% ipython --no-banner

In [1]: import numpy as np

In [2]: np.set_printoptions(precision=2, suppress=True, linewidth=200, legacy="1.25")

In [3]: def rnd(a):
   ...:     return np.round(a, 2) + 0
   ...: 

In [4]: data = np.load("case11.npy")

In [5]: data
Out[5]: 
array([[0, 0, 1, 0, 0, 0, 0, 0],
       [0, 0, 0, 0, 1, 0, 0, 0],
       [0, 1, 0, 0, 0, 0, 0, 0],
       [0, 0, 0, 1, 0, 0, 0, 0],
       [0, 0, 0, 0, 0, 1, 0, 0],
       [1, 0, 0, 0, 0, 0, 0, 0],
       [0, 0, 0, 0, 0, 0, 1, 0],
       [0, 0, 0, 0, 0, 0, 0, 1]])

In [6]: # a transition matrix

In [7]: u = np.array([0, 1, 1, 2, 0, 2, 2, 0])

In [8]: out = data + np.outer(u, np.eye(8)[6])

In [9]: rnd(np.linalg.det(out) / np.linalg.det(data)), rnd(1 + np.linalg.solve(data, u)[6])
Out[9]: (3.0, 3.0)

In [10]: out
Out[10]: 
array([[0., 0., 1., 0., 0., 0., 0., 0.],
       [0., 0., 0., 0., 1., 0., 1., 0.],
       [0., 1., 0., 0., 0., 0., 1., 0.],
       [0., 0., 0., 1., 0., 0., 2., 0.],
       [0., 0., 0., 0., 0., 1., 0., 0.],
       [1., 0., 0., 0., 0., 0., 2., 0.],
       [0., 0., 0., 0., 0., 0., 3., 0.],
       [0., 0., 0., 0., 0., 0., 0., 1.]])

In [11]: np.linalg.matrix_rank(np.linalg.inv(out) - np.linalg.inv(data), tol=1e-8)
Out[11]: 1

In [12]: rnd(np.linalg.svd(data, compute_uv=False))
Out[12]: array([1., 1., 1., 1., 1., 1., 1., 1.])

In [13]: data @ data.T
Out[13]: 
array([[1, 0, 0, 0, 0, 0, 0, 0],
       [0, 1, 0, 0, 0, 0, 0, 0],
       [0, 0, 1, 0, 0, 0, 0, 0],
       [0, 0, 0, 1, 0, 0, 0, 0],
       [0, 0, 0, 0, 1, 0, 0, 0],
       [0, 0, 0, 0, 0, 1, 0, 0],
       [0, 0, 0, 0, 0, 0, 1, 0],
       [0, 0, 0, 0, 0, 0, 0, 1]])

In [14]: rnd(np.linalg.pinv(data))
Out[14]: 
array([[0., 0., 0., 0., 0., 1., 0., 0.],
       [0., 0., 1., 0., 0., 0., 0., 0.],
       [1., 0., 0., 0., 0., 0., 0., 0.],
       [0., 0., 0., 1., 0., 0., 0., 0.],
       [0., 1., 0., 0., 0., 0., 0., 0.],
       [0., 0., 0., 0., 1., 0., 0., 0.],
       [0., 0., 0., 0., 0., 0., 1., 0.],
       [0., 0., 0., 0., 0., 0., 0., 1.]])

In [15]: rnd(np.sort(np.abs(np.linalg.eigvals(data)))[::-1])
Out[15]: array([1., 1., 1., 1., 1., 1., 1., 1.])

In [16]: np.linalg.matrix_power(data, 2)
Out[16]: 
array([[0, 1, 0, 0, 0, 0, 0, 0],
       [0, 0, 0, 0, 0, 1, 0, 0],
       [0, 0, 0, 0, 1, 0, 0, 0],
       [0, 0, 0, 1, 0, 0, 0, 0],
       [1, 0, 0, 0, 0, 0, 0, 0],
       [0, 0, 1, 0, 0, 0, 0, 0],
       [0, 0, 0, 0, 0, 0, 1, 0],
       [0, 0, 0, 0, 0, 0, 0, 1]])

In [17]: pr = np.eye(8)[4]

In [18]: for _ in range(6):
    ...:     pr = pr @ data
    ...:     print(pr.round(2))
    ...: 
[0. 0. 0. 0. 0. 1. 0. 0.]
[1. 0. 0. 0. 0. 0. 0. 0.]
[0. 0. 1. 0. 0. 0. 0. 0.]
[0. 1. 0. 0. 0. 0. 0. 0.]
[0. 0. 0. 0. 1. 0. 0. 0.]
[0. 0. 0. 0. 0. 1. 0. 0.]

In [19]: blk = np.stack([data, 4 * data, data[::-1]])

In [20]: np.linalg.matrix_rank(blk)
Out[20]: array([8, 8, 8])

In [21]: (blk @ data.T).shape
Out[21]: (3, 8, 8)

In [22]: blk.shape
Out[22]: (3, 8, 8)

In [23]: A = np.array([[0.2, -1.0, 0.0, 0.1],
    ...:     [-1.1, 2.5, 0.5, -0.5],
    ...:     [-1.4, -0.9, 0.4, -1.7],
    ...:     [-0.6, 0.6, 1.8, 0.8],
    ...:     [-2.5, 0.8, 0.7, -1.1],
    ...:     [-0.1, -1.4, -0.8, 0.7],
    ...:     [0.1, -0.7, 1.4, -0.6],
    ...:     [1.1, 0.6, -2.0, -0.2]])

In [24]: hat = A @ np.linalg.solve(A.T @ A, A.T)

In [25]: rnd(hat @ A[:, 1])
Out[25]: array([-1. ,  2.5, -0.9,  0.6,  0.8, -1.4, -0.7,  0.6])

In [26]: rnd(np.linalg.eigvalsh(hat))
Out[26]: array([0., 0., 0., 0., 1., 1., 1., 1.])

In [27]: rnd(np.diag(hat))
Out[27]: array([0.09, 0.55, 0.61, 0.52, 0.62, 0.57, 0.53, 0.51])

In [28]: np.trace(hat)
Out[28]: 4.0

In [29]: A.reshape(-1, 2)
Out[29]: 
array([[ 0.2, -1. ],
       [ 0. ,  0.1],
       [-1.1,  2.5],
       [ 0.5, -0.5],
       [-1.4, -0.9],
       [ 0.4, -1.7],
       [-0.6,  0.6],
       [ 1.8,  0.8],
       [-2.5,  0.8],
       [ 0.7, -1.1],
       [-0.1, -1.4],
       [-0.8,  0.7],
       [ 0.1, -0.7],
       [ 1.4, -0.6],
       [ 1.1,  0.6],
       [-2. , -0.2]])

In [30]: A.ravel(order="F")
Out[30]: array([ 0.2, -1.1, -1.4, -0.6, -2.5, -0.1,  0.1,  1.1, -1. ,  2.5, -0.9,  0.6,  0.8, -1.4, -0.7,  0.6,  0. ,  0.5,  0.4,  1.8,  0.7, -0.8,  1.4, -2. ,  0.1, -0.5, -1.7,  0.8, -1.1,  0.7, -0.6, -0.2])

In [31]: blk = A.reshape(8, 2, -1)

In [32]: blk.transpose(1, 0, 2)
Out[32]: 
array([[[ 0.2, -1. ],
        [-1.1,  2.5],
        [-1.4, -0.9],
        [-0.6,  0.6],
        [-2.5,  0.8],
        [-0.1, -1.4],
        [ 0.1, -0.7],
        [ 1.1,  0.6]],

       [[ 0. ,  0.1],
        [ 0.5, -0.5],
        [ 0.4, -1.7],
        [ 1.8,  0.8],
        [ 0.7, -1.1],
        [-0.8,  0.7],
        [ 1.4, -0.6],
        [-2. , -0.2]]])

In [33]: np.einsum("ihd,jhd->hij", blk, blk).shape
Out[33]: (2, 8, 8)

In [34]: (data != 0).astype(int)
Out[34]: 
array([[0, 0, 1, 0, 0, 0, 0, 0],
       [0, 0, 0, 0, 1, 0, 0, 0],
       [0, 1, 0, 0, 0, 0, 0, 0],
       [0, 0, 0, 1, 0, 0, 0, 0],
       [0, 0, 0, 0, 0, 1, 0, 0],
       [1, 0, 0, 0, 0, 0, 0, 0],
       [0, 0, 0, 0, 0, 0, 1, 0],
       [0, 0, 0, 0, 0, 0, 0, 1]])

In [35]: rnd(np.sort(np.linalg.eigvals(data).real))
Out[35]: array([-0.81, -0.81,  0.31,  0.31,  1.  ,  1.  ,  1.  ,  1.  ])

In [36]: rnd(np.linalg.det(data))
Out[36]: 1.0

In [37]: (np.linalg.matrix_power((data != 0) + (data.T != 0) + np.eye(8), 8) > 0).astype(int)
Out[37]: 
array([[1, 1, 1, 0, 1, 1, 0, 0],
       [1, 1, 1, 0, 1, 1, 0, 0],
       [1, 1, 1, 0, 1, 1, 0, 0],
       [0, 0, 0, 1, 0, 0, 0, 0],
       [1, 1, 1, 0, 1, 1, 0, 0],
       [1, 1, 1, 0, 1, 1, 0, 0],
       [0, 0, 0, 0, 0, 0, 1, 0],
       [0, 0, 0, 0, 0, 0, 0, 1]])

In [38]: O, R = np.linalg.qr(A)

In [39]: np.trace(O @ O.T)
Out[39]: 4.0

In [40]: rnd(O @ R)
Out[40]: 
array([[ 0.2, -1. ,  0. ,  0.1],
       [-1.1,  2.5,  0.5, -0.5],
       [-1.4, -0.9,  0.4, -1.7],
       [-0.6,  0.6,  1.8,  0.8],
       [-2.5,  0.8,  0.7, -1.1],
       [-0.1, -1.4, -0.8,  0.7],
       [ 0.1, -0.7,  1.4, -0.6],
       [ 1.1,  0.6, -2. , -0.2]])

In [41]: rnd(abs(R[0, 0])), rnd(np.linalg.norm(A[:, 0]))
Out[41]: (3.32, 3.32)

In [42]: rnd(O.T @ O)
Out[42]: 
array([[1., 0., 0., 0.],
       [0., 1., 0., 0.],
       [0., 0., 1., 0.],
       [0., 0., 0., 1.]])

In [43]: rnd(np.abs(np.diag(R)))
Out[43]: array([3.32, 3.3 , 2.75, 1.86])

In [44]: x0 = np.array([2, -1, 0, -2])

In [45]: rhs = A @ x0

In [46]: rnd(np.linalg.lstsq(A, rhs)[0])
Out[46]: array([ 2., -1.,  0., -2.])

In [47]: rnd(np.linalg.solve(A.T @ A, A.T @ rhs))
Out[47]: array([ 2., -1.,  0., -2.])

In [48]: rng = np.random.default_rng(6247)

In [49]: rhs = rhs + 0.1 * rng.normal(size=8)

In [50]: rnd(rhs)
Out[50]: array([ 1.13, -3.53,  1.48, -3.26, -3.62, -0.29,  2.22,  1.91])

In [51]: coef, *_ = np.linalg.lstsq(A, rhs)

In [52]: rnd(A.T @ (rhs - A @ coef))
Out[52]: array([0., 0., 0., 0.])

In [53]: rnd(np.linalg.norm(rhs - A @ coef))
Out[53]: 0.09
